% python3 -q
>>> import numpy as np
>>> import numpy.linalg as la
>>> np.set_printoptions(precision=2, suppress=True, linewidth=200)
>>> feats, _ = la.qr(np.array([[-1.2, -0.5, 0.0], [1.9, 0.1, 0.7], [-0.8, 0.6, 0.6]]))
>>> feats.round(2) + 0
array([[-0.5 , -0.56,  0.66],
       [ 0.8 ,  0.  ,  0.6 ],
       [-0.34,  0.83,  0.45]])
>>> other = np.array([[1, -3], [-2, 2]])
>>> C = np.kron(other, feats)
>>> round(float(la.norm(C, 2)), 2), round(float(la.norm(other, 2) * la.norm(feats, 2)), 2)
(4.13, 4.13)
>>> x = np.array([2, -2, -3])
>>> rhs = feats @ x
>>> beta, lr = np.zeros(3), 1 / la.norm(feats, 2) ** 2
>>> for i in range(40):
...     beta -= lr * feats.T @ (feats @ beta - rhs)
...     if i % 10 == 0: print(i, round(la.norm(feats @ beta - rhs), 2))
... 
0 0.0
10 0.0
20 0.0
30 0.0
>>> beta
array([ 2., -2., -3.])
>>> np.round(la.pinv(feats), 2) + 0
array([[-0.5 ,  0.8 , -0.34],
       [-0.56,  0.  ,  0.83],
       [ 0.66,  0.6 ,  0.45]])
>>> round(float(feats[:, 1] @ feats[:, 0]), 2)
0.0
>>> la.norm(feats, axis=0)
array([1., 1., 1.])
>>> np.round(feats.T @ feats, 2) + 0
array([[1., 0., 0.],
       [0., 1., 0.],
       [0., 0., 1.]])
>>> m1 = np.load("run19.npy")
>>> m1
array([[ 2,  0,  2],
       [ 3,  3,  1],
       [ 0,  0,  0],
       [ 1, -2,  0],
       [ 1, -2,  0],
       [-1, -3,  1],
       [ 0,  0,  0],
       [ 0,  0,  0],
       [ 0, -5,  1],
       [ 0,  0,  0],
       [ 0,  0,  0],
       [ 0,  0,  0],
       [ 1, -2,  0],
       [ 2,  0,  2],
       [ 0,  0,  0],
       [ 0,  0,  0],
       [-1, -3,  1],
       [ 2,  0,  2],
       [ 3, -2,  2],
       [-1, -3,  1],
       [ 3,  3,  1],
       [ 3,  3,  1]])
>>> # rows 3 and 4 are equal
>>> cov = m1.T @ m1
>>> la.matrix_rank(cov)
np.int64(3)
>>> cov
array([[54, 24, 24],
       [24, 95, -9],
       [24, -9, 23]])
>>> np.trace(cov), (m1 ** 2).sum()
(np.int64(172), np.int64(172))
>>> rng = np.random.default_rng(75897)
>>> ang = rng.uniform(0, 2 * np.pi, 23)
>>> Q, _ = la.qr(np.array([[0.3, -2.2], [-1.3, -0.1], [0.2, 0.3]]))
>>> F = 10 * np.c_[np.cos(ang), np.sin(ang)] @ Q.T
>>> F
array([[ 8.98, -4.39, -0.34],
       [-4.49,  8.87, -1.05],
       [-9.92,  0.24,  1.23],
       [-3.27,  9.36, -1.3 ],
       [ 9.9 ,  0.37, -1.34],
       [ 6.85, -7.27,  0.46],
       [ 8.05, -5.93,  0.06],
       [-4.67,  8.78, -1.01],
       [-0.56, -9.81,  1.87],
       [-2.09, -9.57,  2.02],
       [-8.68, -4.56,  1.95],
       [ 5.32, -8.42,  0.86],
       [ 5.24,  8.24, -2.18],
       [-8.82,  4.7 ,  0.27],
       [ 9.15,  3.6 , -1.83],
       [-6.94, -6.87,  2.15],
       [-9.89,  0.96,  1.09],
       [-5.74,  8.15, -0.76],
       [-9.03, -3.87,  1.87],
       [-9.58, -2.33,  1.65],
       [ 5.53,  8.04, -2.18],
       [-7.76,  6.31, -0.16],
       [-3.63, -9.07,  2.13]])
>>> left, s, Vt = la.svd(F)
>>> s.round(2) + 0
array([35.51, 32.24,  0.  ])
>>> np.argmax(s[:-1] / (s[1:] + 1e-6)) + 1
np.int64(2)
>>> other = left[:, :2] @ np.diag(s[:2]) @ Vt[:2]
>>> np.round(la.norm(F - other, 2), 2), round(s[2], 2)
(np.float64(0.0), np.float64(0.0))
>>> la.matrix_rank(other)
np.int64(2)
>>> la.matrix_rank(F, rtol=0.05)
np.int64(2)
>>> left, s, Vt = la.svd(F)
>>> evecs = Vt[:(s > 1e-8).sum()]
>>> x = F[17] + -2 * F[3] + rng.integers(2) * np.eye(3)[1]
>>> x
array([ 0.8 , -9.57,  1.84])
>>> round(float(la.norm(x - evecs.T @ evecs @ x)), 2)
0.18
>>> evecs.T @ evecs
array([[ 0.98, -0.02, -0.12],
       [-0.02,  0.97, -0.17],
       [-0.12, -0.17,  0.05]])
>>> la.matrix_rank(np.vstack([F, x]))
np.int64(3)
>>> K = np.array([[1, -1], [1, 0], [1, 1]])
>>> K.T @ K
array([[3, 0],
       [0, 2]])
>>> la.svd(K, compute_uv=False)
array([1.73, 1.41])
>>> K[:, 0] @ K[:, 1]
np.int64(0)
>>> la.norm(K, axis=0)
array([1.73, 1.41])
>>> K @ K.T
array([[2, 1, 0],
       [1, 1, 1],
       [0, 1, 2]])
>>> cen = m1 - m1.mean(axis=0)
>>> evecs = la.svd(cen)[2][:2]
>>> other = cen - cen @ evecs.T @ evecs
>>> other.std(axis=0)
array([0.26, 0.11, 0.42])
>>> la.norm(other, axis=1).round(6).argmax()
np.int64(3)
>>> np.diag(evecs.T @ evecs)
array([0.74, 0.95, 0.31])
>>> (cen @ evecs.T).std(axis=0)
array([2.19, 1.13])
>>> r0, r1 = K[0], K[1]
>>> r0 @ r0
np.int64(2)
>>> r0 @ r1
np.int64(1)
>>> pr = (r0 @ r1) / (r0 @ r0) * r0
>>> round(la.norm(r0 + r1) ** 2 + la.norm(r0 - r1) ** 2, 2)
np.float64(6.0)
>>> np.outer(r0, r1)
array([[ 1,  0],
       [-1,  0]])
>>> pr
array([ 0.5, -0.5])
>>> la.matrix_rank(np.outer(r0, r1))
np.int64(1)
>>> r1 - pr
array([0.5, 0.5])
>>> (r1 - pr) @ r0
np.float64(0.0)
>>> cov = K.T @ K
>>> np.trace(cov), (K ** 2).sum()
(np.int64(5), np.int64(5))
>>> cov
array([[3, 0],
       [0, 2]])
>>> (K @ K.T).shape
(3, 3)
>>> np.diag(cov)
array([3, 2])
>>> np.allclose(cov, cov.T)
True
>>> J = np.load("m.npy")
>>> J
array([[ 1.  ,  0.  ,  0.  ],
       [ 0.  , -0.53, -0.85],
       [ 0.  ,  0.85, -0.53]])
>>> idx = rng.permutation(3)
>>> idx
array([2, 1, 0])
>>> other = J[idx][:, idx]
>>> round(la.det(other), 2), round(la.det(J[idx]), 2)
(np.float64(1.0), np.float64(-1.0))
>>> round(np.trace(other), 2)
np.float64(-0.06)
>>> np.sort(np.abs(la.eigvals(other)))
array([1., 1., 1.])
>>> np.sort(la.eigvals(J).real)
array([-0.53, -0.53,  1.  ])
>>> (la.matrix_power((J != 0) + (J.T != 0) + np.eye(3), 3) > 0).astype(int)
array([[1, 0, 0],
       [0, 1, 1],
       [0, 1, 1]])
>>> x = np.array([8, -5, 9])
>>> J.T @ (J @ x)
array([ 8., -5.,  9.])
>>> np.abs(la.eigvals(J))
array([1., 1., 1.])
>>> [p for p in range(1, 25) if np.allclose(la.matrix_power(J, p), np.eye(3))]
[]
>>> np.round(J @ J.T, 2) + 0
array([[1., 0., 0.],
       [0., 1., 0.],
       [0., 0., 1.]])
>>> la.norm(J, axis=0)
array([1., 1., 1.])
>>> la.pinv(J)
array([[ 1.  ,  0.  ,  0.  ],
       [ 0.  , -0.53,  0.85],
       [ 0.  , -0.85, -0.53]])
>>> J[:, 2] @ J[:, 0]
np.float64(0.0)
>>> la.svd(J, compute_uv=False)
array([1., 1., 1.])
>>> x = np.array([2, 1, 3])
>>> a = np.maximum(J @ x, 0)
>>> J.T @ a
array([2., 0., 0.])
>>> np.maximum(J @ (3 * x), 0)
array([6., 0., 0.])
>>> arr = np.load("dump.npy")
>>> arr
array([[ 3,  0,  3,  0],
       [-2,  0, -2,  0],
       [ 3,  0,  3,  0],
       [-2,  0, -2,  0]])
>>> idx = rng.permutation(4)
>>> idx
array([2, 3, 1, 0])
>>> other = arr[idx][:, idx]
>>> np.diag(other)
array([3, 0, 0, 3])
>>> P = np.triu(np.array([[0, 0, 0, -2], [2, 4, -1, 0], [-4, 4, 0, -3], [3, 1, 2, -3]]), 1) + np.eye(4)
>>> other = P @ arr @ la.inv(P)
>>> np.round(la.det(other), 2)
np.float64(0.0)
>>> P @ arr - arr @ P
array([[  4.,   0.,   4.,  15.],
       [ -3.,   0.,  -3., -10.],
       [  6.,   0.,   6.,  15.],
       [  0.,   0.,   0., -10.]])
>>> W = np.array([[-3, 3, -1, -2, 2],
...     [-1, -2, 1, -2, 1],
...     [-2, 3, 3, -3, 2],
...     [0, 1, 0, 0, 0]])
>>> beta = np.array([-1, -2, 2, -2, -1])
>>> H = np.maximum(arr @ W + beta, 0)
>>> (H > 0).mean(axis=0)
array([0.5, 0.5, 0.5, 0.5, 0.5])
>>> (H > 0).astype(int)
array([[0, 1, 1, 0, 1],
       [1, 0, 0, 1, 0],
       [0, 1, 1, 0, 1],
       [1, 0, 0, 1, 0]])
>>> C = np.array([[2, 0, 1], [1, 0, 1], [0, 2, 1], [2, 2, 2], [0, 0, 2]])
>>> H @ C
array([[16, 16, 46],
       [34, 16, 25],
       [16, 16, 46],
       [34, 16, 25]])
>>> W @ C
array([[-7, -6, -1],
       [-8, -2, -4],
       [-7,  0,  2],
       [ 1,  0,  1]])
>>> (H @ C).round(6).argmax(axis=1)
array([2, 0, 2, 0])
>>> la.matrix_rank(F, rtol=0.1)
np.int64(2)
>>> X = np.load("case8.npy")
>>> X
array([[ -1.69,  17.85, -11.06],
       [ -1.62,  16.11, -10.17],
       [ -1.01,   5.13,  -4.08],
       [ -0.91,   4.1 ,  -3.41],
       [ -0.7 ,   2.45,  -2.25],
       [ -0.47,   1.25,  -1.26],
       [ -0.36,   0.86,  -0.9 ],
       [ -0.07,   0.14,  -0.15],
       [  0.03,  -0.07,   0.07],
       [  0.15,  -0.3 ,   0.28],
       [  0.45,  -1.17,   0.79],
       [  0.61,  -1.93,   1.08],
       [  0.74,  -2.72,   1.34],
       [  0.84,  -3.5 ,   1.58],
       [  1.59, -15.12,   4.64],
       [  1.59, -15.15,   4.65],
       [  1.94, -25.76,   7.41],
       [  1.95, -26.03,   7.48],
       [  1.95, -26.22,   7.53]])
>>> dist = la.norm(X[:, None] - X[None], axis=-1)
>>> dist.shape
(19, 19)
>>> dist[5].round(6).argsort(kind="stable")[:4]
array([5, 6, 4, 7])
>>> (dist + 1e9 * np.eye(19)).round(6).argmin(axis=1)
array([ 1,  0,  3,  2,  5,  6,  5,  8,  7,  8, 11, 10, 13, 12, 15, 14, 17, 18, 17])
>>> la.matrix_rank(dist ** 2)
np.int64(5)
>>> np.unravel_index(dist.round(6).argmax(), dist.shape)
(np.int64(0), np.int64(18))
>>> np.flatnonzero(dist[5] < dist.mean() / 2)
array([ 2,  3,  4,  5,  6,  7,  8,  9, 10, 11, 12, 13])
